% ipython --no-banner

In [1]: import numpy as np

In [2]: from numpy import linalg as LA

In [3]: np.set_printoptions(suppress=True, linewidth=100)

In [4]: E = np.load("arr.npy")

In [5]: E
Out[5]: 
array([[ 2,  1,  0,  2],
       [ 3,  3,  1,  5],
       [ 3,  5,  1,  6],
       [ 3,  8,  1,  8],
       [ 3,  8,  4,  9],
       [ 5,  9,  5, 10],
       [ 7, 11,  8, 13],
       [10, 12, 11, 14],
       [12, 14, 12, 17],
       [15, 15, 12, 19],
       [16, 16, 15, 20],
       [17, 17, 17, 20]])

In [6]: hat = E @ LA.solve(E.T @ E, E.T)

In [7]: np.round(np.diag(hat), 2)
Out[7]: array([0.16, 0.42, 0.2 , 0.74, 0.38, 0.17, 0.33, 0.19, 0.18, 0.4 , 0.28, 0.55])

In [8]: np.round(LA.eigvalsh(hat), 2) + 0
Out[8]: array([0., 0., 0., 0., 0., 0., 0., 0., 1., 1., 1., 1.])

In [9]: def softmax(z):
   ...:     e = np.exp(z - z.max(axis=-1, keepdims=True))
   ...:     return e / e.sum(axis=-1, keepdims=True)
   ...: 

In [10]: np.round(softmax(10 * E[4]), 2) + 0
Out[10]: array([0., 0., 0., 1.])

In [11]: np.round(softmax(E[4] + -1), 2) + 0
Out[11]: array([0.  , 0.27, 0.  , 0.73])

In [12]: scores = E @ E.T / np.sqrt(4)

In [13]: np.round(softmax(scores)[4] @ E, 2)
Out[13]: array([17., 17., 17., 20.])

In [14]: np.round(softmax(scores), 2) + 0
Out[14]: 
array([[0.  , 0.  , 0.  , 0.  , 0.  , 0.  , 0.  , 0.  , 0.  , 0.01, 0.18, 0.81],
       [0.  , 0.  , 0.  , 0.  , 0.  , 0.  , 0.  , 0.  , 0.  , 0.  , 0.02, 0.98],
       [0.  , 0.  , 0.  , 0.  , 0.  , 0.  , 0.  , 0.  , 0.  , 0.  , 0.01, 0.99],
       [0.  , 0.  , 0.  , 0.  , 0.  , 0.  , 0.  , 0.  , 0.  , 0.  , 0.  , 1.  ],
       [0.  , 0.  , 0.  , 0.  , 0.  , 0.  , 0.  , 0.  , 0.  , 0.  , 0.  , 1.  ],
       [0.  , 0.  , 0.  , 0.  , 0.  , 0.  , 0.  , 0.  , 0.  , 0.  , 0.  , 1.  ],
       [0.  , 0.  , 0.  , 0.  , 0.  , 0.  , 0.  , 0.  , 0.  , 0.  , 0.  , 1.  ],
       [0.  , 0.  , 0.  , 0.  , 0.  , 0.  , 0.  , 0.  , 0.  , 0.  , 0.  , 1.  ],
       [0.  , 0.  , 0.  , 0.  , 0.  , 0.  , 0.  , 0.  , 0.  , 0.  , 0.  , 1.  ],
       [0.  , 0.  , 0.  , 0.  , 0.  , 0.  , 0.  , 0.  , 0.  , 0.  , 0.  , 1.  ],
       [0.  , 0.  , 0.  , 0.  , 0.  , 0.  , 0.  , 0.  , 0.  , 0.  , 0.  , 1.  ],
       [0.  , 0.  , 0.  , 0.  , 0.  , 0.  , 0.  , 0.  , 0.  , 0.  , 0.  , 1.  ]])

In [15]: np.round(softmax(scores + np.triu(np.full(scores.shape, -np.inf), 1)), 2) + 0
Out[15]: 
array([[1., 0., 0., 0., 0., 0., 0., 0., 0., 0., 0., 0.],
       [0., 1., 0., 0., 0., 0., 0., 0., 0., 0., 0., 0.],
       [0., 0., 1., 0., 0., 0., 0., 0., 0., 0., 0., 0.],
       [0., 0., 0., 1., 0., 0., 0., 0., 0., 0., 0., 0.],
       [0., 0., 0., 0., 1., 0., 0., 0., 0., 0., 0., 0.],
       [0., 0., 0., 0., 0., 1., 0., 0., 0., 0., 0., 0.],
       [0., 0., 0., 0., 0., 0., 1., 0., 0., 0., 0., 0.],
       [0., 0., 0., 0., 0., 0., 0., 1., 0., 0., 0., 0.],
       [0., 0., 0., 0., 0., 0., 0., 0., 1., 0., 0., 0.],
       [0., 0., 0., 0., 0., 0., 0., 0., 0., 1., 0., 0.],
       [0., 0., 0., 0., 0., 0., 0., 0., 0., 0., 1., 0.],
       [0., 0., 0., 0., 0., 0., 0., 0., 0., 0., 0., 1.]])

In [16]: idx = E[:, 0] > np.median(E[:, 0])

In [17]: f = E[idx].mean(axis=0) - E[~idx].mean(axis=0)

In [18]: np.argsort(-np.abs(f).round(6), kind="stable")
Out[18]: array([2, 3, 0, 1])

In [19]: f.round(2)
Out[19]: array([ 9.67,  8.5 , 10.5 , 10.5 ])

In [20]: (((E - E.mean(axis=0)) @ f > 0) == idx).mean()
Out[20]: np.float64(1.0)

In [21]: rng = np.random.default_rng(98)

In [22]: idx = rng.permutation(4)

In [23]: out = E[:, idx] * rng.choice([-1, 1], 4)

In [24]: out
Out[24]: 
array([[  0,  -1,  -2,  -2],
       [  1,  -3,  -3,  -5],
       [  1,  -5,  -3,  -6],
       [  1,  -8,  -3,  -8],
       [  4,  -8,  -3,  -9],
       [  5,  -9,  -5, -10],
       [  8, -11,  -7, -13],
       [ 11, -12, -10, -14],
       [ 12, -14, -12, -17],
       [ 12, -15, -15, -19],
       [ 15, -16, -16, -20],
       [ 17, -17, -17, -20]])

In [25]: Uu, _, vt = LA.svd(E.T @ out)

In [26]: idx
Out[26]: array([2, 1, 0, 3])

In [27]: feats = np.loadtxt("data.csv", delimiter=",")

In [28]: feats
Out[28]: 
array([[ 0.,  2.,  9.,  1.,  0.],
       [ 2.,  3., 18.,  2.,  0.],
       [ 9., 18., 80.,  9.,  0.],
       [ 1.,  2.,  9.,  0.,  0.],
       [ 0.,  0.,  0.,  0., -1.]])

In [29]: # column 2 is much longer than the rest

In [30]: out = LA.inv(feats)

In [31]: round(float(LA.slogdet(feats)[0]), 2)
Out[31]: 1.0

In [32]: np.round(feats @ out, 2) + 0
Out[32]: 
array([[1., 0., 0., 0., 0.],
       [0., 1., 0., 0., 0.],
       [0., 0., 1., 0., 0.],
       [0., 0., 0., 1., 0.],
       [0., 0., 0., 0., 1.]])

In [33]: np.round(LA.det(feats) * out, 2)
Out[33]: 
array([[-85.,   2.,   9.,   1.,   0.],
       [  2., -82.,  18.,   2.,   0.],
       [  9.,  18.,  -5.,   9.,   0.],
       [  1.,   2.,   9., -85.,  -0.],
       [ -0.,  -0.,  -0.,  -0., -86.]])

In [34]: np.round(LA.det(feats) * LA.det(out), 2)
Out[34]: np.float64(1.0)

In [35]: (np.abs(out) > 1e-9).astype(int)
Out[35]: 
array([[1, 1, 1, 1, 0],
       [1, 1, 1, 1, 0],
       [1, 1, 1, 1, 0],
       [1, 1, 1, 1, 0],
       [0, 0, 0, 0, 1]])

In [36]: np.round(LA.cond(feats), 2)
Out[36]: np.float64(86.0)

In [37]: arr = np.array([[0.25, -0.25, 0.25, -0.25],
    ...:     [-0.25, 0.25, -0.25, 0.25],
    ...:     [0.25, -0.25, 0.25, -0.25],
    ...:     [-0.25, 0.25, -0.25, 0.25]])

In [38]: # symmetric, so the eigenvalues are real

In [39]: G = np.cov(E, rowvar=False)

In [40]: np.round(LA.eigvalsh(G)[::-1], 2)
Out[40]: array([130.55,   2.61,   0.9 ,   0.13])

In [41]: np.round(np.corrcoef(E.T), 2)
Out[41]: 
array([[1.  , 0.93, 0.97, 0.96],
       [0.93, 1.  , 0.95, 0.99],
       [0.97, 0.95, 1.  , 0.97],
       [0.96, 0.99, 0.97, 1.  ]])

In [42]: np.round(np.polyfit(E[:, 0], E[:, 3], 1), 2)
Out[42]: array([1.04, 3.61])

In [43]: np.argsort(-E.std(axis=0).round(6), kind="stable")
Out[43]: array([3, 2, 0, 1])

In [44]: G.round(2)
Out[44]: 
array([[32.73, 27.45, 33.55, 34.  ],
       [27.45, 26.81, 29.75, 31.72],
       [33.55, 29.75, 36.39, 36.2 ],
       [34.  , 31.72, 36.2 , 38.27]])

In [45]: vec = np.array([1, 5, -8, -6])

In [46]: (vec - arr @ vec) @ (arr @ vec)
Out[46]: np.float64(0.0)

In [47]: F = np.loadtxt("block17.csv", delimiter=",")

In [48]: F
Out[48]: 
array([[ 0.,  0.,  0.,  0., -1.],
       [ 0.,  0.,  0.,  0.,  3.],
       [ 0.,  0.,  0.,  0., -3.],
       [ 0.,  0.,  0.,  0.,  1.],
       [-1.,  3., -3.,  1.,  0.]])

In [49]: # symmetric, so the eigenvalues are real

In [50]: w, V = LA.eigvalsh(F)
Traceback (most recent call last):
  Cell In[50], line 1
    w, V = LA.eigvalsh(F)
ValueError: too many values to unpack (expected 2)


In [51]: w, V = LA.eigh(F)

In [52]: np.unique(w.round(6) + 0, return_counts=True)[1]
Out[52]: array([1, 3, 1])

In [53]: np.round(V.T @ F @ V, 2) + 0
Out[53]: 
array([[-4.47,  0.  ,  0.  ,  0.  ,  0.  ],
       [ 0.  ,  0.  ,  0.  ,  0.  ,  0.  ],
       [ 0.  ,  0.  ,  0.  ,  0.  ,  0.  ],
       [ 0.  ,  0.  ,  0.  ,  0.  ,  0.  ],
       [ 0.  ,  0.  ,  0.  ,  0.  ,  4.47]])

In [54]: np.round(V.T @ V, 2) + 0
Out[54]: 
array([[1., 0., 0., 0., 0.],
       [0., 1., 0., 0., 0.],
       [0., 0., 1., 0., 0.],
       [0., 0., 0., 1., 0.],
       [0., 0., 0., 0., 1.]])

In [55]: np.round(LA.eigvalsh(F + 4 * np.eye(5)), 2)
Out[55]: array([-0.47,  4.  ,  4.  ,  4.  ,  8.47])

In [56]: np.abs(V[:, -1]).round(6).argmax()
Out[56]: np.int64(4)

In [57]: (w > 1e-8).sum(), (w < -1e-8).sum()
Out[57]: (np.int64(1), np.int64(1))

In [58]: np.round(F @ LA.pinv(F) @ F, 2)
Out[58]: 
array([[ 0.,  0.,  0.,  0., -1.],
       [ 0.,  0.,  0.,  0.,  3.],
       [ 0.,  0.,  0.,  0., -3.],
       [ 0.,  0.,  0.,  0.,  1.],
       [-1.,  3., -3.,  1.,  0.]])

In [59]: np.unique(F.round(6), axis=0).shape
Out[59]: (5, 5)

In [60]: np.abs(np.diag(LA.qr(F)[1])) > 1e-9
Out[60]: array([ True, False, False, False,  True])

In [61]: X = np.loadtxt("mat.csv", delimiter=",")

In [62]: X.round(2) + 0
Out[62]: 
array([[-0.16, -0.09, -2.04, -2.19],
       [-0.4 , -0.29, -1.81, -2.34],
       [ 0.61,  0.48,  1.55,  2.45],
       [ 1.3 ,  1.15, -2.43, -0.2 ],
       [ 1.69,  1.46, -1.63,  1.17],
       [ 0.15,  0.08,  2.06,  2.18],
       [-0.88, -0.71, -1.18, -2.52],
       [-1.35, -1.13, -0.26, -2.41],
       [-1.01, -0.91,  2.56,  0.79],
       [ 1.7 ,  1.46, -1.34,  1.47],
       [-0.49, -0.38, -1.7 , -2.39],
       [-0.79, -0.63, -1.31, -2.5 ],
       [-0.06,  0.  , -2.14, -2.11],
       [-1.21, -1.08,  2.49,  0.4 ]])

In [63]: Uu, s, vt = LA.svd(X)

In [64]: V = vt[:(s > 1e-8).sum()]

In [65]: vec = X[8] + -2 * X[13] + rng.integers(2) * np.eye(4)[1]

In [66]: vec.round(2)
Out[66]: array([ 1.42,  2.25, -2.42, -0.01])

In [67]: round(float(LA.norm(vec - V.T @ V @ vec)), 2)
Out[67]: 0.87

In [68]: np.round(np.diag(V.T @ V), 2)
Out[68]: array([0.32, 0.24, 0.73, 0.71])

In [69]: LA.matrix_rank(np.vstack([X, vec]))
Out[69]: np.int64(3)

In [70]: ang = np.radians(135)

In [71]: r_ = np.eye(4)

In [72]: r_[1, 1] = r_[0, 0] = np.cos(ang)

In [73]: r_[1, 0], r_[0, 1] = -np.sin(ang), np.sin(ang)

In [74]: r_.round(2)
Out[74]: 
array([[-0.71,  0.71,  0.  ,  0.  ],
       [-0.71, -0.71,  0.  ,  0.  ],
       [ 0.  ,  0.  ,  1.  ,  0.  ],
       [ 0.  ,  0.  ,  0.  ,  1.  ]])

In [75]: out = X @ r_.T

In [76]: np.round(LA.svd(X, compute_uv=False), 2) + 0, np.round(LA.svd(out, compute_uv=False), 2) + 0
Out[76]: (array([9.16, 6.49, 0.  , 0.  ]), array([9.16, 6.49, 0.  , 0.  ]))

In [77]: np.allclose(X @ X.T, out @ out.T)
Out[77]: True

In [78]: np.round(X.reshape(-1, 2), 2) + 0
Out[78]: 
array([[-0.16, -0.09],
       [-2.04, -2.19],
       [-0.4 , -0.29],
       [-1.81, -2.34],
       [ 0.61,  0.48],
       [ 1.55,  2.45],
       [ 1.3 ,  1.15],
       [-2.43, -0.2 ],
       [ 1.69,  1.46],
       [-1.63,  1.17],
       [ 0.15,  0.08],
       [ 2.06,  2.18],
       [-0.88, -0.71],
       [-1.18, -2.52],
       [-1.35, -1.13],
       [-0.26, -2.41],
       [-1.01, -0.91],
       [ 2.56,  0.79],
       [ 1.7 ,  1.46],
       [-1.34,  1.47],
       [-0.49, -0.38],
       [-1.7 , -2.39],
       [-0.79, -0.63],
       [-1.31, -2.5 ],
       [-0.06,  0.  ],
       [-2.14, -2.11],
       [-1.21, -1.08],
       [ 2.49,  0.4 ]])

In [79]: T = X.reshape(14, 2, -1)

In [80]: T[:, 0].round(2) + 0
Out[80]: 
array([[-0.16, -0.09],
       [-0.4 , -0.29],
       [ 0.61,  0.48],
       [ 1.3 ,  1.15],
       [ 1.69,  1.46],
       [ 0.15,  0.08],
       [-0.88, -0.71],
       [-1.35, -1.13],
       [-1.01, -0.91],
       [ 1.7 ,  1.46],
       [-0.49, -0.38],
       [-0.79, -0.63],
       [-0.06,  0.  ],
       [-1.21, -1.08]])

In [81]: np.einsum("ihd,jhd->hij", T, T).shape
Out[81]: (2, 14, 14)

In [82]: mat = np.load("sample16.npy")

In [83]: mat
Out[83]: 
array([[ 1, -1,  1, -1],
       [ 1,  0,  0,  0],
       [ 1,  1,  1,  1],
       [ 1,  2,  4,  8]])

In [84]: # row 3 dominates

In [85]: hat = np.triu(np.array([[0, 5, 5, 0], [3, 5, 3, 3], [5, 3, 2, 0], [1, 5, 5, 3]]), 1) + np.eye(4)

In [86]: out = hat @ mat @ LA.inv(hat)

In [87]: np.round(np.poly(out), 2)
Out[87]: array([  1., -10.,  14.,  -2.,  12.])

In [88]: round(float(LA.det(out)), 2)
Out[88]: 12.0
